$ python3 -q
>>> import numpy as np
>>> np.set_printoptions(suppress=True, linewidth=160)
>>> mat = np.loadtxt("x.csv", delimiter=",")
>>> mat
array([[ 0., -2., -2.,  1.],
       [ 0.,  3., -2.,  2.],
       [ 0.,  2., -5., -5.],
       [ 0., -4.,  4.,  2.]])
>>> r0, g = mat[2], mat[0]
>>> r0 @ g
np.float64(1.0)
>>> print(r0 @ r0)
54.0
>>> pr = (r0 @ g) / (r0 @ r0) * r0
>>> np.round((g - pr) @ r0, 2)
np.float64(0.0)
>>> pr.round(2)
array([ 0.  ,  0.04, -0.09, -0.09])
>>> np.linalg.matrix_rank(np.outer(r0, g))
np.int64(1)
>>> x0 = np.array([2, 3, 5, 0])
>>> mat * x0
array([[  0.,  -6., -10.,   0.],
       [  0.,   9., -10.,   0.],
       [  0.,   6., -25.,  -0.],
       [  0., -12.,  20.,   0.]])
>>> np.sign((mat @ x0).round(6))
array([-1., -1., -1.,  1.])
>>> print(mat @ x0)
[-16.  -1. -19.   8.]
>>> Uu, s, Vt = np.linalg.svd(mat)
>>> s.round(2)
array([9.34, 4.42, 3.05, 0.  ])
>>> other = Uu[:, :3] @ np.diag(s[:3]) @ Vt[:3]
>>> round(float(np.linalg.norm(mat - other, 2)), 2), s[3]
(0.0, np.float64(0.0))
>>> print(np.linalg.matrix_rank(mat, rtol=0.05))
3
>>> np.linalg.matrix_rank(other)
np.int64(3)
>>> other.round(2)
array([[ 0., -2., -2.,  1.],
       [ 0.,  3., -2.,  2.],
       [ 0.,  2., -5., -5.],
       [ 0., -4.,  4.,  2.]])
>>> W0 = np.array([[-5.0, 4.0, 0.0], [4.0, -2.0, 4.0], [0.0, 4.0, -5.0]])
>>> # equal to its transpose
>>> np.einsum("ij,ji->", mat, mat)
np.float64(-26.0)
>>> round(float(np.linalg.det(mat.T)), 2)
0.0
>>> print(round(np.linalg.eigvals(mat).sum().real, 2))
0.0
>>> np.round(np.linalg.eigvals(mat), 2)
array([ 0.  +0.j  ,  0.83+3.88j,  0.83-3.88j, -1.65+0.j  ])
>>> print(round(np.linalg.det(2 * mat), 2), round(np.linalg.det(mat), 2))
0.0 0.0
>>> print(np.round(np.poly(mat), 2) + 0)
[ 1.  0. 13. 26.  0.]
>>> P = np.triu(np.array([[3, -3, 0], [3, 2, 3], [-1, 1, 1]]), 1) + np.eye(3)
>>> other = P @ W0 @ np.linalg.inv(P)
>>> print(np.round(np.poly(other), 2))
[   1.   12.   13. -110.]
>>> round(float(np.linalg.det(other)), 2)
110.0
>>> print(np.linalg.matrix_rank(other))
3
>>> np.trace(other), np.trace(W0)
(np.float64(-12.0), np.float64(-12.0))
>>> E = np.array([[5.0, 0.0, 0.0, 0.0, 0.0],
...     [0.0, -2.0, -5.0, 3.0, 6.0],
...     [0.0, -9.0, -6.0, 3.0, -1.0],
...     [0.0, -8.0, 9.0, 5.0, 5.0],
...     [0.0, -5.0, 1.0, 9.0, 1.0]])
>>> np.flatnonzero(np.linalg.matrix_power((E != 0) + (E.T != 0) + np.eye(5), 5)[4])
array([1, 2, 3, 4])
>>> E @ E
array([[  25.,    0.,    0.,    0.,    0.],
       [   0.,   -5.,   73.,   48.,   14.],
       [   0.,   53.,  107.,  -39.,  -34.],
       [   0., -130.,   36.,   73.,  -27.],
       [   0.,  -76.,  101.,   42.,   15.]])
>>> round(np.linalg.det(E), 2)
np.float64(33465.0)
>>> (np.linalg.matrix_power((E != 0) + (E.T != 0) + np.eye(5), 5) > 0).astype(int)
array([[1, 0, 0, 0, 0],
       [0, 1, 1, 1, 1],
       [0, 1, 1, 1, 1],
       [0, 1, 1, 1, 1],
       [0, 1, 1, 1, 1]])
>>> print(np.round(np.sort(np.linalg.eigvals(E).real), 2))
[-11.52  -5.66   5.     7.59   7.59]
>>> (E != 0).astype(int)
array([[1, 0, 0, 0, 0],
       [0, 1, 1, 1, 1],
       [0, 1, 1, 1, 1],
       [0, 1, 1, 1, 1],
       [0, 1, 1, 1, 1]])
>>> other = np.linalg.invert(E)
Traceback (most recent call last):
  File "<python-input-43>", line 1, in <module>
    other = np.linalg.invert(E)
            ^^^^^^^^^^^^^^^^
AttributeError: module 'numpy.linalg' has no attribute 'invert'
>>> other = np.linalg.inv(E)
>>> print(np.round(E @ other, 2) + 0)
[[1. 0. 0. 0. 0.]
 [0. 1. 0. 0. 0.]
 [0. 0. 1. 0. 0.]
 [0. 0. 0. 1. 0.]
 [0. 0. 0. 0. 1.]]
>>> other.round(2) + 0
array([[ 0.2 ,  0.  ,  0.  ,  0.  ,  0.  ],
       [ 0.  ,  0.02, -0.1 , -0.06,  0.06],
       [ 0.  , -0.05, -0.04,  0.06,  0.  ],
       [ 0.  ,  0.  , -0.04, -0.04,  0.15],
       [ 0.  ,  0.13, -0.04,  0.05, -0.06]])
>>> round(float(np.linalg.slogdet(E)[0]), 2)
1.0
>>> np.round(np.linalg.inv(other), 2)
array([[ 5.,  0.,  0.,  0.,  0.],
       [ 0., -2., -5.,  3.,  6.],
       [-0., -9., -6.,  3., -1.],
       [ 0., -8.,  9.,  5.,  5.],
       [ 0., -5.,  1.,  9.,  1.]])
>>> np.round(np.linalg.det(E) * other, 2)
array([[ 6693.,     0.,     0.,     0.,     0.],
       [   -0.,   760., -3220., -1935.,  1895.],
       [    0., -1780., -1265.,  1890.,   -35.],
       [    0.,   145., -1495., -1470.,  4985.],
       [    0.,  4275., -1380.,  1665., -1890.]])
>>> E - E[0]
array([[ 0.,  0.,  0.,  0.,  0.],
       [-5., -2., -5.,  3.,  6.],
       [-5., -9., -6.,  3., -1.],
       [-5., -8.,  9.,  5.,  5.],
       [-5., -5.,  1.,  9.,  1.]])
>>> np.abs(E).max()
np.float64(9.0)
>>> np.linalg.matrix_rank(E)
np.int64(5)
>>> round(float(np.linalg.norm(E)), 2)
23.0
>>> np.linalg.rank(E)
Traceback (most recent call last):
  File "<python-input-54>", line 1, in <module>
    np.linalg.rank(E)
    ^^^^^^^^^^^^^^
AttributeError: module 'numpy.linalg' has no attribute 'rank'
>>> E.sum(axis=0)
array([  5., -24.,  -1.,  20.,  11.])
>>> E[:, 5]
Traceback (most recent call last):
  File "<python-input-56>", line 1, in <module>
    E[:, 5]
    ~^^^^^^
IndexError: index 5 is out of bounds for axis 1 with size 5
>>> np.count_nonzero(E)
np.int64(17)
>>> E.sum(axis=1)
array([  5.,   2., -13.,  11.,   6.])
>>> print(np.diff(E, axis=0))
[[-5. -2. -5.  3.  6.]
 [ 0. -7. -1.  0. -7.]
 [ 0.  1. 15.  2.  6.]
 [ 0.  3. -8.  4. -4.]]
>>> print(np.round(np.linalg.svd(E, compute_uv=False), 2))
[17.19 11.85  6.56  5.01  5.  ]
>>> def softmax(z):
...     e = np.exp(z - z.max(axis=-1, keepdims=True))
...     return e / e.sum(axis=-1, keepdims=True)
... 
>>> np.round(softmax(E[3]), 2) + 0
array([0.  , 0.  , 0.96, 0.02, 0.02])
>>> scores = E @ E.T / np.sqrt(5)
>>> print(np.round(softmax(scores)[3] @ E, 2) + 0)
[ 0. -8.  9.  5.  5.]
>>> np.round(softmax(scores + np.triu(np.full(scores.shape, -np.inf), 1)), 2) + 0
array([[1.  , 0.  , 0.  , 0.  , 0.  ],
       [0.  , 1.  , 0.  , 0.  , 0.  ],
       [0.  , 0.  , 1.  , 0.  , 0.  ],
       [0.  , 0.  , 0.  , 1.  , 0.  ],
       [0.  , 0.  , 0.  , 0.02, 0.98]])
